$ ipython --no-banner

In [1]: import numpy as np

In [2]: from numpy import linalg as LA

In [3]: np.set_printoptions(precision=2, suppress=True, linewidth=120)

In [4]: def tidy(a):
   ...:     return np.round(a, 2) + 0
   ...: 

In [5]: X = np.array([[0.3, -0.7, 0.3],
   ...:     [-0.6, 1.2, 0.0],
   ...:     [1.4, 0.6, 1.0],
   ...:     [0.3, 0.4, -0.1],
   ...:     [1.6, 0.9, 1.2],
   ...:     [0.2, 0.3, -0.8],
   ...:     [1.2, 0.1, 0.7],
   ...:     [-0.6, -1.0, -0.6],
   ...:     [0.6, 1.4, -1.0],
   ...:     [-0.9, -0.9, 2.5],
   ...:     [1.8, -0.5, 0.9],
   ...:     [-0.9, 0.9, -0.3],
   ...:     [-1.1, -0.7, -1.5]])

In [6]: X[10] *= 5

In [7]: X
Out[7]: 
array([[ 0.3, -0.7,  0.3],
       [-0.6,  1.2,  0. ],
       [ 1.4,  0.6,  1. ],
       [ 0.3,  0.4, -0.1],
       [ 1.6,  0.9,  1.2],
       [ 0.2,  0.3, -0.8],
       [ 1.2,  0.1,  0.7],
       [-0.6, -1. , -0.6],
       [ 0.6,  1.4, -1. ],
       [-0.9, -0.9,  2.5],
       [ 9. , -2.5,  4.5],
       [-0.9,  0.9, -0.3],
       [-1.1, -0.7, -1.5]])

In [8]: Q, V = LA.qr(X[:, :2])[0], LA.qr(X[:, 2:])[0]

In [9]: sigma = LA.svd(Q.T @ V, compute_uv=False)

In [10]: tidy(LA.norm(Q @ Q.T - V @ V.T, 2))
Out[10]: np.float64(1.0)

In [11]: tidy(np.degrees(np.arccos(sigma.clip(0, 1))))
Out[11]: array([35.91])

In [12]: tidy(sigma)
Out[12]: array([0.81])

In [13]: labels = X[:, 0] > np.median(X[:, 0])

In [14]: u = X[labels].mean(axis=0) - X[~labels].mean(axis=0)

In [15]: tidy((((X - X.mean(axis=0)) @ u > 0) == labels).mean())
Out[15]: np.float64(0.92)

In [16]: ((X - X.mean(axis=0)) @ u > 0).astype(int)
Out[16]: array([0, 0, 1, 0, 1, 0, 1, 0, 0, 0, 1, 0, 0])

In [17]: np.argsort(-np.abs(u).round(6), kind="stable")
Out[17]: array([0, 2, 1])

In [18]: Xs = (X - X.mean(axis=0)) / X.std(axis=0)

In [19]: tidy(Xs.std(axis=0))
Out[19]: array([1., 1., 1.])

In [20]: np.argwhere(np.abs(Xs) > 2)
Out[20]: 
array([[10,  0],
       [10,  1],
       [10,  2]])

In [21]: coef = LA.lstsq(np.delete(Xs, 2, axis=1), Xs[:, 2])[0]

In [22]: tidy(1 - np.var(Xs[:, 2] - np.delete(Xs, 2, axis=1) @ coef))
Out[22]: np.float64(0.63)
